>>> import numpy as np
>>> from numpy import linalg as LA
>>> np.set_printoptions(precision=1, suppress=True, linewidth=100, sign=" ")
>>> rnd = lambda a: np.round(a, 1) + 0
>>> E = np.loadtxt("x.csv", delimiter=",")
>>> rnd(E)
array([[ 1. ,  0. ,  0. ,  0. ,  0. ,  0. ,  0. ,  0. ,  0. ,  0. ,  0. ],
       [ 0. ,  1. ,  0. ,  0. ,  0. ,  0. ,  0. ,  0. ,  0. ,  0. ,  0. ],
       [ 0. ,  0. ,  1. ,  0. ,  0. ,  0. ,  0. ,  0. ,  0. ,  0. ,  0. ],
       [ 0. ,  0. ,  0. ,  1. ,  0. ,  0. ,  0. ,  0. ,  0. ,  0. ,  0. ],
       [ 0. ,  0. ,  0. ,  0. ,  1. ,  0. ,  0. ,  0. ,  0. ,  0. ,  0. ],
       [ 0. ,  0. ,  0. ,  0. ,  0. , -0.5,  0. ,  0. ,  0.9,  0. ,  0. ],
       [ 0. ,  0. ,  0. ,  0. ,  0. ,  0. ,  1. ,  0. ,  0. ,  0. ,  0. ],
       [ 0. ,  0. ,  0. ,  0. ,  0. ,  0. ,  0. ,  1. ,  0. ,  0. ,  0. ],
       [ 0. ,  0. ,  0. ,  0. ,  0. , -0.9,  0. ,  0. , -0.5,  0. ,  0. ],
       [ 0. ,  0. ,  0. ,  0. ,  0. ,  0. ,  0. ,  0. ,  0. ,  1. ,  0. ],
       [ 0. ,  0. ,  0. ,  0. ,  0. ,  0. ,  0. ,  0. ,  0. ,  0. ,  1. ]])
>>> rnd(LA.det(E))
np.float64(1.0)
>>> print((E != 0).astype(int))
[[ 1  0  0  0  0  0  0  0  0  0  0]
 [ 0  1  0  0  0  0  0  0  0  0  0]
 [ 0  0  1  0  0  0  0  0  0  0  0]
 [ 0  0  0  1  0  0  0  0  0  0  0]
 [ 0  0  0  0  1  0  0  0  0  0  0]
 [ 0  0  0  0  0  1  0  0  1  0  0]
 [ 0  0  0  0  0  0  1  0  0  0  0]
 [ 0  0  0  0  0  0  0  1  0  0  0]
 [ 0  0  0  0  0  1  0  0  1  0  0]
 [ 0  0  0  0  0  0  0  0  0  1  0]
 [ 0  0  0  0  0  0  0  0  0  0  1]]
>>> rnd(E @ E)
array([[ 1. ,  0. ,  0. ,  0. ,  0. ,  0. ,  0. ,  0. ,  0. ,  0. ,  0. ],
       [ 0. ,  1. ,  0. ,  0. ,  0. ,  0. ,  0. ,  0. ,  0. ,  0. ,  0. ],
       [ 0. ,  0. ,  1. ,  0. ,  0. ,  0. ,  0. ,  0. ,  0. ,  0. ,  0. ],
       [ 0. ,  0. ,  0. ,  1. ,  0. ,  0. ,  0. ,  0. ,  0. ,  0. ,  0. ],
       [ 0. ,  0. ,  0. ,  0. ,  1. ,  0. ,  0. ,  0. ,  0. ,  0. ,  0. ],
       [ 0. ,  0. ,  0. ,  0. ,  0. , -0.5,  0. ,  0. , -0.9,  0. ,  0. ],
       [ 0. ,  0. ,  0. ,  0. ,  0. ,  0. ,  1. ,  0. ,  0. ,  0. ,  0. ],
       [ 0. ,  0. ,  0. ,  0. ,  0. ,  0. ,  0. ,  1. ,  0. ,  0. ,  0. ],
       [ 0. ,  0. ,  0. ,  0. ,  0. ,  0.9,  0. ,  0. , -0.5,  0. ,  0. ],
       [ 0. ,  0. ,  0. ,  0. ,  0. ,  0. ,  0. ,  0. ,  0. ,  1. ,  0. ],
       [ 0. ,  0. ,  0. ,  0. ,  0. ,  0. ,  0. ,  0. ,  0. ,  0. ,  1. ]])
>>> np.flatnonzero(LA.matrix_power((E != 0) + (E.T != 0) + np.eye(11), 11)[3])
array([ 3])
>>> (LA.matrix_power((E != 0) + (E.T != 0) + np.eye(11), 11) > 0).astype(int)
array([[ 1,  0,  0,  0,  0,  0,  0,  0,  0,  0,  0],
       [ 0,  1,  0,  0,  0,  0,  0,  0,  0,  0,  0],
       [ 0,  0,  1,  0,  0,  0,  0,  0,  0,  0,  0],
       [ 0,  0,  0,  1,  0,  0,  0,  0,  0,  0,  0],
       [ 0,  0,  0,  0,  1,  0,  0,  0,  0,  0,  0],
       [ 0,  0,  0,  0,  0,  1,  0,  0,  1,  0,  0],
       [ 0,  0,  0,  0,  0,  0,  1,  0,  0,  0,  0],
       [ 0,  0,  0,  0,  0,  0,  0,  1,  0,  0,  0],
       [ 0,  0,  0,  0,  0,  1,  0,  0,  1,  0,  0],
       [ 0,  0,  0,  0,  0,  0,  0,  0,  0,  1,  0],
       [ 0,  0,  0,  0,  0,  0,  0,  0,  0,  0,  1]])
>>> rnd(np.sort(LA.eigvals(E).real))
array([-0.5, -0.5,  1. ,  1. ,  1. ,  1. ,  1. ,  1. ,  1. ,  1. ,  1. ])
>>> x0 = np.array([-2, -3, 0, -1, 2, -2, -2, -2, 2, 2, -1])
>>> rhs = E @ x0
>>> rnd(rhs)
array([-2. , -3. ,  0. , -1. ,  2. ,  2.7, -2. , -2. ,  0.7,  2. , -1. ])
>>> rnd(LA.solve(E, E[:, 4]))
array([ 0.,  0.,  0.,  0.,  1.,  0.,  0.,  0.,  0.,  0.,  0.])
>>> rnd(LA.solve(E, -2 * rhs))
array([ 4.,  6.,  0.,  2., -4.,  4.,  4.,  4., -4., -4.,  2.])
>>> rnd(LA.solve(E, rhs))
array([-2., -3.,  0., -1.,  2., -2., -2., -2.,  2.,  2., -1.])
>>> rnd(LA.svd(E, compute_uv=False))
array([ 1.,  1.,  1.,  1.,  1.,  1.,  1.,  1.,  1.,  1.,  1.])
>>> rnd(LA.pinv(E))
array([[ 1. ,  0. ,  0. ,  0. ,  0. ,  0. ,  0. ,  0. ,  0. ,  0. ,  0. ],
       [ 0. ,  1. ,  0. ,  0. ,  0. ,  0. ,  0. ,  0. ,  0. ,  0. ,  0. ],
       [ 0. ,  0. ,  1. ,  0. ,  0. ,  0. ,  0. ,  0. ,  0. ,  0. ,  0. ],
       [ 0. ,  0. ,  0. ,  1. ,  0. ,  0. ,  0. ,  0. ,  0. ,  0. ,  0. ],
       [ 0. ,  0. ,  0. ,  0. ,  1. ,  0. ,  0. ,  0. ,  0. ,  0. ,  0. ],
       [ 0. ,  0. ,  0. ,  0. ,  0. , -0.5,  0. ,  0. , -0.9,  0. ,  0. ],
       [ 0. ,  0. ,  0. ,  0. ,  0. ,  0. ,  1. ,  0. ,  0. ,  0. ,  0. ],
       [ 0. ,  0. ,  0. ,  0. ,  0. ,  0. ,  0. ,  1. ,  0. ,  0. ,  0. ],
       [ 0. ,  0. ,  0. ,  0. ,  0. ,  0.9,  0. ,  0. , -0.5,  0. ,  0. ],
       [ 0. ,  0. ,  0. ,  0. ,  0. ,  0. ,  0. ,  0. ,  0. ,  1. ,  0. ],
       [ 0. ,  0. ,  0. ,  0. ,  0. ,  0. ,  0. ,  0. ,  0. ,  0. ,  1. ]])
>>> x0 = np.array([-1, 0, 1, 0, 0, 0, 0, 3, -3, 0, 2])
>>> rnd(LA.norm(x0)), rnd(LA.norm(E @ x0))
(np.float64(4.9), np.float64(4.9))
>>> print(rnd(np.abs(LA.eigvals(E))))
[ 1.  1.  1.  1.  1.  1.  1.  1.  1.  1.  1.]
>>> 11 - LA.matrix_rank(E - np.eye(11), tol=1e-8)
np.int64(9)
>>> m1 = np.load("mat.npy")
>>> m1
array([[ 6.,  1.,  1.,  1.,  1.,  1.,  1.],
       [ 1.,  6.,  1.,  1.,  1.,  1.,  1.],
       [ 1.,  1.,  6.,  1.,  1.,  1.,  1.],
       [ 1.,  1.,  1.,  6.,  1.,  1.,  1.],
       [ 1.,  1.,  1.,  1.,  6.,  1.,  1.],
       [ 1.,  1.,  1.,  1.,  1.,  6.,  1.],
       [ 1.,  1.,  1.,  1.,  1.,  1.,  6.]])
>>> (m1 @ m1)[0]
array([ 42.,  17.,  17.,  17.,  17.,  17.,  17.])
>>> m1 @ (-1.0) ** np.arange(7)
array([ 6., -4.,  6., -4.,  6., -4.,  6.])
>>> np.allclose(m1 @ m1.T, m1.T @ m1)
True
>>> print(m1 @ np.ones(7))
[ 12.  12.  12.  12.  12.  12.  12.]
>>> x0 = np.ones(7)
>>> for _ in range(4):
...     x0 = m1 @ x0
...     x0 /= LA.norm(x0)
...     print(round(x0 @ m1 @ x0, 1))
... 
12.0
12.0
12.0
12.0
>>> rnd(LA.eigvalsh(m1)[-1])
np.float64(12.0)
>>> x0 = np.array([1, 0, -2, 3, 0, 0, 0])
>>> rhs = m1 @ x0
>>> coef, lr = np.zeros(7), 1 / LA.norm(m1, 2) ** 2
>>> for i in range(250):
...     coef -= lr * m1.T @ (m1 @ coef - rhs)
...     if i % 50 == 0: print(i, round(LA.norm(m1 @ coef - rhs), 1))
... 
0 15.1
50 0.0
100 0.0
150 0.0
200 0.0
>>> rnd(LA.cond(m1))
np.float64(2.4)
>>> rnd(coef)
array([ 1.,  0., -2.,  3.,  0.,  0.,  0.])
>>> vals, vecs = LA.eigh(m1)
>>> rnd(LA.eigvalsh(m1 @ m1))
array([  25.,   25.,   25.,   25.,   25.,   25.,  144.])
>>> print(rnd(vecs.T @ m1 @ vecs))
[[  5.   0.   0.   0.   0.   0.   0.]
 [  0.   5.   0.   0.   0.   0.   0.]
 [  0.   0.   5.   0.   0.   0.   0.]
 [  0.   0.   0.   5.   0.   0.   0.]
 [  0.   0.   0.   0.   5.   0.   0.]
 [  0.   0.   0.   0.   0.   5.   0.]
 [  0.   0.   0.   0.   0.   0.  12.]]
>>> rnd(vecs @ np.diag(vals) @ vecs.T)
array([[ 6.,  1.,  1.,  1.,  1.,  1.,  1.],
       [ 1.,  6.,  1.,  1.,  1.,  1.,  1.],
       [ 1.,  1.,  6.,  1.,  1.,  1.,  1.],
       [ 1.,  1.,  1.,  6.,  1.,  1.,  1.],
       [ 1.,  1.,  1.,  1.,  6.,  1.,  1.],
       [ 1.,  1.,  1.,  1.,  1.,  6.,  1.],
       [ 1.,  1.,  1.,  1.,  1.,  1.,  6.]])
>>> rnd(vecs.T @ vecs)
array([[ 1.,  0.,  0.,  0.,  0.,  0.,  0.],
       [ 0.,  1.,  0.,  0.,  0.,  0.,  0.],
       [ 0.,  0.,  1.,  0.,  0.,  0.,  0.],
       [ 0.,  0.,  0.,  1.,  0.,  0.,  0.],
       [ 0.,  0.,  0.,  0.,  1.,  0.,  0.],
       [ 0.,  0.,  0.,  0.,  0.,  1.,  0.],
       [ 0.,  0.,  0.,  0.,  0.,  0.,  1.]])
>>> r0, v = m1[5], m1[4]
>>> print(r0 @ r0)
42.0
>>> print(r0 @ v)
17.0
>>> pr = (r0 @ v) / (r0 @ r0) * r0
>>> print(rnd(v - pr))
[ 0.6  0.6  0.6  0.6  5.6 -1.4  0.6]
>>> print(rnd(pr))
[ 0.4  0.4  0.4  0.4  0.4  2.4  0.4]
>>> A = np.array([[1, 1, 1, 1, 1, 1, 1, 1],
...     [1, -1, -1, 1, -1, 1, 1, -1],
...     [1, -1, -1, 1, 1, -1, -1, 1],
...     [1, 1, 1, 1, -1, -1, -1, -1],
...     [1, 1, -1, -1, -1, -1, 1, 1]])
>>> B = A / LA.norm(A, axis=1)
Traceback (most recent call last):
  File "<python-input-51>", line 1, in <module>
    B = A / LA.norm(A, axis=1)
        ~~^~~~~~~~~~~~~~~~~~~~
ValueError: operands could not be broadcast together with shapes (5,8) (5,) 
>>> B = A / LA.norm(A, axis=1, keepdims=True)
>>> cov = B @ B.T
>>> (np.abs(cov) > 0.9).astype(int)
array([[ 1,  0,  0,  0,  0],
       [ 0,  1,  0,  0,  0],
       [ 0,  0,  1,  0,  0],
       [ 0,  0,  0,  1,  0],
       [ 0,  0,  0,  0,  1]])
>>> (cov - 2 * np.eye(5)).round(6).argmax(axis=1)
array([ 1,  0,  0,  0,  0])
>>> np.argwhere(np.triu(np.abs(cov) > 0.95, 1))
array([], shape=(0, 2), dtype=int64)
>>> rnd(cov[2])
array([ 0.,  0.,  1.,  0.,  0.])
>>> np.degrees(np.arccos(np.clip(cov[2, 3], -1, 1)))
np.float64(90.0)
>>> rnd(cov)
array([[ 1.,  0.,  0.,  0.,  0.],
       [ 0.,  1.,  0.,  0.,  0.],
       [ 0.,  0.,  1.,  0.,  0.],
       [ 0.,  0.,  0.,  1.,  0.],
       [ 0.,  0.,  0.,  0.,  1.]])
>>> rng = np.random.default_rng(26)
>>> B = A + rng.integers(-2, 3, (5, 2)) @ rng.integers(-2, 3, (2, 8))
>>> B
array([[ 1,  1,  5,  3,  3, -3,  5,  1],
       [ 3,  1, -3,  1, -2,  2,  3, -3],
       [ 5,  3, -7,  0, -2,  3,  1, -3],
       [-1, -1,  1,  0, -1,  0, -5,  1],
       [-3, -3,  5,  0,  2, -5, -1,  5]])
>>> print(B - A)
[[ 0  0  4  2  2 -4  4  0]
 [ 2  2 -2  0 -1  1  2 -2]
 [ 4  4 -6 -1 -3  4  2 -4]
 [-2 -2  0 -1  0  1 -4  2]
 [-4 -4  6  1  3 -4 -2  4]]
>>> rnd(LA.svd(B - A, compute_uv=False))
array([ 16.4,   8.3,   0. ,   0. ,   0. ])
>>> W = np.array([[2, 2, 2],
...     [1, 0, 3],
...     [3, 3, 3],
...     [2, 0, 3],
...     [1, 0, 1],
...     [1, 3, 3],
...     [0, 3, 0],
...     [2, 3, 2]])
>>> coef = np.array([2, 6, 4])
>>> H = np.maximum(A @ W + coef, 0)
>>> print(H)
[[ 14  20  21]
 [  0   8   3]
 [  4   2   3]
 [  6   2   9]
 [  0   8   1]]
>>> (H > 0).astype(int)
array([[ 1,  1,  1],
       [ 0,  1,  1],
       [ 1,  1,  1],
       [ 1,  1,  1],
       [ 0,  1,  1]])
>>> C = np.array([[2, 0, 1], [0, 1, 3], [1, 0, 0]])
>>> H @ C
array([[ 49,  20,  74],
       [  3,   8,  24],
       [ 11,   2,  10],
       [ 21,   2,  12],
       [  1,   8,  24]])
>>> (H @ C).round(6).argmax(axis=1)
array([ 2,  2,  0,  0,  2])
